In [1]: import numpy as np

In [2]: np.set_printoptions(precision=2, suppress=True, linewidth=120)

In [3]: F = np.load("arr.npy")

In [4]: F
Out[4]: 
array([[ 1.1,  3. ,  2. , -1. , -2. ,  0. ,  2. ],
       [ 1. ,  0.1, -3. ,  1. ,  2. , -1. , -2. ],
       [-2. , -1. , -2.9,  3. , -2. , -3. ,  2. ],
       [-2. , -2. ,  0. ,  1.1,  2. , -3. , -2. ],
       [ 3. ,  0. ,  2. , -1. ,  3.1, -3. ,  0. ],
       [-1. ,  1. , -1. , -2. ,  3. ,  1.1,  1. ],
       [ 1. ,  3. ,  2. , -1. , -2. ,  0. ,  2.1]])

In [5]: left, s, vt = np.linalg.svd(F)

In [6]: s
Out[6]: array([8.76, 7.03, 5.3 , 3.82, 3.3 , 1.81, 0.01])

In [7]: np.argmax(s[:-1] / (s[1:] + 1e-6)) + 1
Out[7]: np.int64(6)

In [8]: Y = left[:, :6] @ np.diag(s[:6]) @ vt[:6]

In [9]: round(float(np.linalg.norm(F - Y, 2)), 2), round(s[6], 2)
Out[9]: (0.01, np.float64(0.01))

In [10]: round(float(np.linalg.norm(F - Y) / np.linalg.norm(F)), 2)
Out[10]: 0.0

In [11]: np.linalg.matrix_rank(F, rtol=0.05)
Out[11]: np.int64(6)

In [12]: round(float(np.abs(F - Y).max()), 2)
Out[12]: 0.01

In [13]: vec = np.array([3, 1, 5, 0, 5, 3, 2])

In [14]: y = F @ vec

In [15]: b, lr = np.zeros(7), 1 / np.linalg.norm(F, 2) ** 2

In [16]: for i in range(20):
    ...:     b -= lr * F.T @ (F @ b - y)
    ...:     if i % 5 == 0: print(i, round(np.linalg.norm(F @ b - y), 2))
    ...: 
0 14.79
5 3.51
10 2.65
15 2.09

In [17]: round(float(np.linalg.cond(F)), 2)
Out[17]: 646.73

In [18]: u = np.array([3, 3, 0, 0, 1, 3, 3])

In [19]: Y = F + np.outer(u, np.eye(7)[5])

In [20]: Y
Out[20]: 
array([[ 1.1,  3. ,  2. , -1. , -2. ,  3. ,  2. ],
       [ 1. ,  0.1, -3. ,  1. ,  2. ,  2. , -2. ],
       [-2. , -1. , -2.9,  3. , -2. , -3. ,  2. ],
       [-2. , -2. ,  0. ,  1.1,  2. , -3. , -2. ],
       [ 3. ,  0. ,  2. , -1. ,  3.1, -2. ,  0. ],
       [-1. ,  1. , -1. , -2. ,  3. ,  4.1,  1. ],
       [ 1. ,  3. ,  2. , -1. , -2. ,  3. ,  2.1]])

In [21]: q, r_ = np.linalg.qr(F)

In [22]: round(float(abs(r_[0, 0])), 2), round(float(np.linalg.norm(F[:, 0])), 2)
Out[22]: (4.61, 4.61)

In [23]: np.round(q @ r_, 2) + 0
Out[23]: 
array([[ 1.1,  3. ,  2. , -1. , -2. ,  0. ,  2. ],
       [ 1. ,  0.1, -3. ,  1. ,  2. , -1. , -2. ],
       [-2. , -1. , -2.9,  3. , -2. , -3. ,  2. ],
       [-2. , -2. ,  0. ,  1.1,  2. , -3. , -2. ],
       [ 3. ,  0. ,  2. , -1. ,  3.1, -3. ,  0. ],
       [-1. ,  1. , -1. , -2. ,  3. ,  1.1,  1. ],
       [ 1. ,  3. ,  2. , -1. , -2. ,  0. ,  2.1]])

In [24]: np.round(q.T @ q, 2) + 0
Out[24]: 
array([[1., 0., 0., 0., 0., 0., 0.],
       [0., 1., 0., 0., 0., 0., 0.],
       [0., 0., 1., 0., 0., 0., 0.],
       [0., 0., 0., 1., 0., 0., 0.],
       [0., 0., 0., 0., 1., 0., 0.],
       [0., 0., 0., 0., 0., 1., 0.],
       [0., 0., 0., 0., 0., 0., 1.]])

In [25]: q.shape, r_.shape
Out[25]: ((7, 7), (7, 7))
